% ipython --no-banner

In [1]: import numpy as np

In [2]: import numpy.linalg as la

In [3]: np.set_printoptions(precision=2, suppress=True, linewidth=140, floatmode="fixed")

In [4]: tidy = lambda a: np.round(a, 2) + 0

In [5]: m1 = np.load("layer3.npy")

In [6]: print(m1)
[[0 0 1 2 0 0 1 0 0 0 0 0]
 [0 2 0 2 0 0 0 0 0 1 2 0]
 [0 1 1 0 0 0 0 0 0 0 0 0]
 [0 2 2 0 0 1 0 0 0 0 0 0]
 [2 0 0 0 0 0 0 0 0 0 0 0]
 [0 0 0 0 0 0 0 0 0 1 0 0]
 [0 0 1 0 1 0 0 0 0 0 0 0]
 [0 0 0 2 0 0 0 0 0 0 1 0]
 [2 0 0 0 0 0 0 1 0 0 0 0]
 [0 0 0 0 0 0 0 0 1 0 0 1]
 [0 0 0 0 0 0 2 1 0 0 0 0]
 [1 0 0 0 1 0 0 0 0 0 0 0]
 [0 0 0 0 1 0 0 0 0 0 0 0]]

In [7]: # columns 8 and 11 are equal

In [8]: r = la.matrix_rank(m1)

In [9]: r
Out[9]: np.int64(11)

In [10]: null = la.svd(m1)[2][r:].T

In [11]: print([int(la.matrix_rank(np.delete(m1, i, axis=0))) for i in range(13)])
[11, 11, 11, 10, 11, 11, 11, 11, 11, 10, 11, 11, 11]

In [12]: [int(la.matrix_rank(m1[:i])) for i in range(1, len(m1) + 1)]
Out[12]: [1, 2, 3, 4, 5, 6, 7, 8, 9, 10, 11, 11, 11]

In [13]: Uu, sv, vt = la.svd(m1)

In [14]: V = vt[:(sv > 1e-8).sum()]

In [15]: rng = np.random.default_rng(422)

In [16]: x0 = m1[11] + -1 * m1[4] + rng.integers(2) * np.eye(12)[8]

In [17]: x0
Out[17]: array([-1.00,  0.00,  0.00,  0.00,  1.00,  0.00,  0.00,  0.00,  0.00,  0.00,  0.00,  0.00])

In [18]: tidy(V.T @ V)
Out[18]: 
array([[1.00, 0.00, 0.00, 0.00, 0.00, 0.00, 0.00, 0.00, 0.00, 0.00, 0.00, 0.00],
       [0.00, 1.00, 0.00, 0.00, 0.00, 0.00, 0.00, 0.00, 0.00, 0.00, 0.00, 0.00],
       [0.00, 0.00, 1.00, 0.00, 0.00, 0.00, 0.00, 0.00, 0.00, 0.00, 0.00, 0.00],
       [0.00, 0.00, 0.00, 1.00, 0.00, 0.00, 0.00, 0.00, 0.00, 0.00, 0.00, 0.00],
       [0.00, 0.00, 0.00, 0.00, 1.00, 0.00, 0.00, 0.00, 0.00, 0.00, 0.00, 0.00],
       [0.00, 0.00, 0.00, 0.00, 0.00, 1.00, 0.00, 0.00, 0.00, 0.00, 0.00, 0.00],
       [0.00, 0.00, 0.00, 0.00, 0.00, 0.00, 1.00, 0.00, 0.00, 0.00, 0.00, 0.00],
       [0.00, 0.00, 0.00, 0.00, 0.00, 0.00, 0.00, 1.00, 0.00, 0.00, 0.00, 0.00],
       [0.00, 0.00, 0.00, 0.00, 0.00, 0.00, 0.00, 0.00, 0.50, 0.00, 0.00, 0.50],
       [0.00, 0.00, 0.00, 0.00, 0.00, 0.00, 0.00, 0.00, 0.00, 1.00, 0.00, 0.00],
       [0.00, 0.00, 0.00, 0.00, 0.00, 0.00, 0.00, 0.00, 0.00, 0.00, 1.00, 0.00],
       [0.00, 0.00, 0.00, 0.00, 0.00, 0.00, 0.00, 0.00, 0.50, 0.00, 0.00, 0.50]])

In [19]: la.matrix_rank(np.vstack([m1, x0]))
Out[19]: np.int64(11)

In [20]: tidy(m1.mean(axis=0))
Out[20]: array([0.38, 0.38, 0.38, 0.46, 0.23, 0.08, 0.23, 0.15, 0.08, 0.15, 0.23, 0.08])

In [21]: la.rank(m1)
Traceback (most recent call last):
  Cell In[21], line 1
    la.rank(m1)
AttributeError: module 'numpy.linalg' has no attribute 'rank'


In [22]: print(la.matrix_rank(m1))
11

In [23]: m1[:, 12]
Traceback (most recent call last):
  Cell In[23], line 1
    m1[:, 12]
IndexError: index 12 is out of bounds for axis 1 with size 12


In [24]: np.diff(m1, axis=0)
Out[24]: 
array([[ 0,  2, -1,  0,  0,  0, -1,  0,  0,  1,  2,  0],
       [ 0, -1,  1, -2,  0,  0,  0,  0,  0, -1, -2,  0],
       [ 0,  1,  1,  0,  0,  1,  0,  0,  0,  0,  0,  0],
       [ 2, -2, -2,  0,  0, -1,  0,  0,  0,  0,  0,  0],
       [-2,  0,  0,  0,  0,  0,  0,  0,  0,  1,  0,  0],
       [ 0,  0,  1,  0,  1,  0,  0,  0,  0, -1,  0,  0],
       [ 0,  0, -1,  2, -1,  0,  0,  0,  0,  0,  1,  0],
       [ 2,  0,  0, -2,  0,  0,  0,  1,  0,  0, -1,  0],
       [-2,  0,  0,  0,  0,  0,  0, -1,  1,  0,  0,  1],
       [ 0,  0,  0,  0,  0,  0,  2,  1, -1,  0,  0, -1],
       [ 1,  0,  0,  0,  1,  0, -2, -1,  0,  0,  0,  0],
       [-1,  0,  0,  0,  0,  0,  0,  0,  0,  0,  0,  0]])

In [25]: m1.sum(axis=0)
Out[25]: array([5, 5, 5, 6, 3, 1, 3, 2, 1, 2, 3, 1])
